>>> import numpy as np
>>> np.set_printoptions(precision=1, suppress=True, linewidth=140)
>>> F = np.load("run0.npy")
>>> print(F)
[[ 6.2 -1.2  6.9  1.6  1.3  4.9  4.6 -3.3]
 [-1.5  2.9 -2.6 -2.9 -1.2  2.   3.3 -4.8]
 [ 5.7 -2.9  6.8  2.2  2.2  4.2  6.6  0.3]
 [-3.7  3.1 -3.2 -2.8 -0.9  1.9  3.7 -6. ]
 [ 7.  -1.7 10.7  2.   0.6  3.9  8.1 -2.5]
 [-1.3  1.1 -0.3 -0.4 -1.7 -1.8 -3.4 -1.1]
 [-3.3  3.7 -2.3 -2.6 -0.1  3.5  4.1 -5. ]
 [-4.5  3.6 -2.1 -1.7  0.   1.6  5.5 -4.7]
 [ 1.   0.5  0.3 -2.4 -1.4 -2.  -3.6  0.2]
 [-4.2  3.6 -0.8 -2.4  0.1  1.8  1.9 -6.3]
 [-2.3  0.  -0.7 -3.2 -1.6 -0.6 -5.9 -0.2]
 [-1.6  1.7 -2.7 -3.1 -0.5  3.   3.4 -4.6]
 [-3.4  2.3 -2.3 -2.1 -0.4  2.2  3.3 -5. ]
 [ 4.6 -2.2  7.   1.7  2.8  3.7  5.4 -0.1]
 [-1.8  0.9 -0.6 -3.6  0.4 -2.  -6.6 -1.7]
 [ 5.3 -2.9  8.8  0.9  1.6  5.   7.1 -4.5]
 [-3.   3.3 -1.8 -3.1  0.4  2.6  1.6 -5.7]
 [-4.   2.3 -2.5 -2.4 -2.8  2.   4.6 -4.8]
 [-3.7  4.1 -2.1 -1.8  1.6  0.6  4.9 -4. ]
 [ 5.7 -2.6  6.5  1.8  0.3  5.4  8.8  0.2]
 [ 3.9 -3.2  8.6  3.1  2.2  5.   7.1 -2.4]
 [ 6.4 -0.8  7.3  1.8  3.   3.2  7.1 -1.6]
 [ 4.8 -2.8  8.1  1.5  1.   4.5  6.1 -0.2]
 [-0.5 -0.8 -0.3 -5.7 -0.9 -1.7 -2.1 -2. ]
 [-3.4  4.9 -4.4 -3.   1.5  3.   2.  -5.2]
 [-3.3  5.1 -2.2 -2.3  0.2  1.6  3.  -6.4]
 [ 5.4 -3.1  7.3  2.3  1.7  5.2  6.9 -2.1]
 [-1.6  2.4 -1.1 -1.6 -1.1  0.2 -5.3 -2. ]
 [ 5.9 -2.   7.7  1.7  0.3  4.   6.5 -3.1]
 [-3.1  5.9 -4.4 -1.6  0.9  1.6  2.1 -6.1]
 [-0.8  1.8 -0.1 -2.7 -4.7 -2.5 -3.1 -0.6]
 [-2.5  5.1 -2.2 -4.3 -0.9  2.8  3.4 -3.4]
 [-0.6  1.  -0.1 -2.9 -0.2 -1.2 -4.  -1.9]
 [-2.  -0.1 -1.5 -1.3 -0.2 -1.  -3.2 -0.6]
 [ 4.8 -1.8 11.   1.6  1.3  4.4  6.9 -2.1]
 [-1.3  2.6  0.6 -0.8 -2.7 -2.9 -4.8 -0.7]
 [-1.   1.9 -0.7 -1.8 -2.3 -2.6 -5.4 -1.5]
 [-3.4  5.2 -3.3 -0.2 -1.4  2.9  6.3 -5.4]
 [-5.7  3.  -2.  -1.9  0.9  2.3  3.1 -7.1]
 [-2.5  5.4 -2.9 -2.   1.   2.4  4.6 -5.8]
 [-4.1  4.8 -3.1 -2.   1.5  1.7  4.1 -6.2]
 [ 6.3 -2.   7.7  2.2  3.1  5.1  8.4 -2.3]
 [-1.7  2.6 -2.4 -0.5 -0.2  2.6  3.4 -5.3]
 [-3.7  4.  -1.3 -1.   0.5  1.4  3.5 -6. ]
 [-1.7  2.1  0.9 -1.4 -1.  -0.8 -3.6 -3.1]
 [-3.6  3.2 -0.5 -1.6 -1.3  4.1  2.4 -5.1]
 [ 5.3 -2.6  8.5 -1.6  1.9  2.2  5.8 -2.5]]
>>> def softmax(z):
...     e = np.exp(z - z.max(axis=-1, keepdims=True))
...     return e / e.sum(axis=-1, keepdims=True)
... 
>>> print(softmax(F).sum(axis=1))
[1. 1. 1. 1. 1. 1. 1. 1. 1. 1. 1. 1. 1. 1. 1. 1. 1. 1. 1. 1. 1. 1. 1. 1. 1. 1. 1. 1. 1. 1. 1. 1. 1. 1. 1. 1. 1. 1. 1. 1. 1. 1. 1. 1. 1. 1.
 1.]
>>> scores = F @ F.T / np.sqrt(8)
>>> print(softmax(scores)[9] @ F)
[-5.   3.7 -2.4 -1.9  0.9  2.2  3.4 -6.7]
>>> Y = np.c_[F[:, :4] @ np.array([[4, 2, 2, 2], [0, 3, -5, 5], [2, 2, 5, -5], [-1, -1, 0, -5]]), np.array([4, -4, 3, -6, 7, -7, -1, -8, -4, 0, -6, 3, 0, -9, -3, 2, 6, 1, -5, -4, -7, -6, -3, -6, 6, -5, 2, 3, 0, 1, 9, 4, 0, -5, -2, 2, -9, -3, 2, -3, -7, -3, -3, -4, -9, 5, -2])]
>>> print(Y)
[[ 37.   21.   52.9 -36.1   4. ]
 [ -8.3   3.4 -30.5  39.   -4. ]
 [ 34.2  14.1  59.9 -48.1   3. ]
 [-18.4  -1.7 -38.9  38.1  -6. ]
 [ 47.4  28.3  76.  -58.    7. ]
 [ -5.4   0.5  -9.6   6.4  -7. ]
 [-15.2   2.5 -36.6  36.4  -1. ]
 [-20.5  -0.7 -37.5  28.   -8. ]
 [  7.    6.5   1.   15.   -4. ]
 [-16.    3.2 -30.4  25.6   0. ]
 [ -7.4  -2.8  -8.1  14.9  -6. ]
 [ -8.7  -0.4 -25.2  34.3   3. ]
 [-16.1  -2.4 -29.8  26.7   0. ]
 [ 30.7  14.9  55.2 -45.3  -9. ]
 [ -4.8   1.5 -11.1  21.9  -3. ]
 [ 37.9  18.6  69.1 -52.4   2. ]
 [-12.5   3.4 -31.5  35.    6. ]
 [-18.6  -3.7 -32.   28.    1. ]
 [-17.2   2.5 -38.4  32.6  -5. ]
 [ 34.   14.8  56.9 -43.1  -4. ]
 [ 29.7  12.3  66.8 -66.7  -7. ]
 [ 38.4  23.2  53.3 -36.7  -6. ]
 [ 33.9  15.9  64.1 -52.4  -3. ]
 [  3.1   1.7   1.5  25.   -6. ]
 [-19.4   2.1 -53.3  54.7   6. ]
 [-15.3   6.6 -43.1  41.4  -5. ]
 [ 33.9  13.8  62.8 -52.7   2. ]
 [ -7.    3.4 -20.7  22.3   3. ]
 [ 37.3  19.5  60.3 -45.2   0. ]
 [-19.6   4.3 -57.7  53.3   1. ]
 [ -0.7   6.3 -11.1  21.4   9. ]
 [-10.1  10.2 -41.5  53.    4. ]
 [  0.3   4.5  -6.7  18.8   0. ]
 [ -9.7  -6.  -11.    9.5  -5. ]
 [ 39.6  24.6  73.6 -62.4  -2. ]
 [ -3.2   7.2 -12.6  11.4   2. ]
 [ -3.6   4.1 -15.   20.   -9. ]
 [-20.    2.4 -49.3  36.7  -3. ]
 [-24.9  -4.5 -36.4  23.1   2. ]
 [-13.8   7.4 -46.5  46.5  -3. ]
 [-20.6   2.  -47.7  41.3  -7. ]
 [ 38.4  19.8  61.1 -46.9  -3. ]
 [-11.1   0.1 -28.4  24.1  -3. ]
 [-16.4   3.  -33.9  24.1  -4. ]
 [ -3.6   6.1  -9.4   9.6  -9. ]
 [-13.8   3.  -25.7  19.3   5. ]
 [ 39.8  21.4  66.1 -36.9  -2. ]]
>>> print(np.round(np.linalg.lstsq(F, Y[:, 0])[0], 1) + 0)
[ 4.  0.  2. -1.  0.  0.  0.  0.]
>>> print(np.linalg.norm(np.linalg.qr(F)[0].T @ Y, axis=0) ** 2 / ((Y ** 2).sum(axis=0) + 1e-12))
[1.  1.  1.  1.  0.2]
>>> print(np.linalg.matrix_rank(np.c_[F, Y]))
9
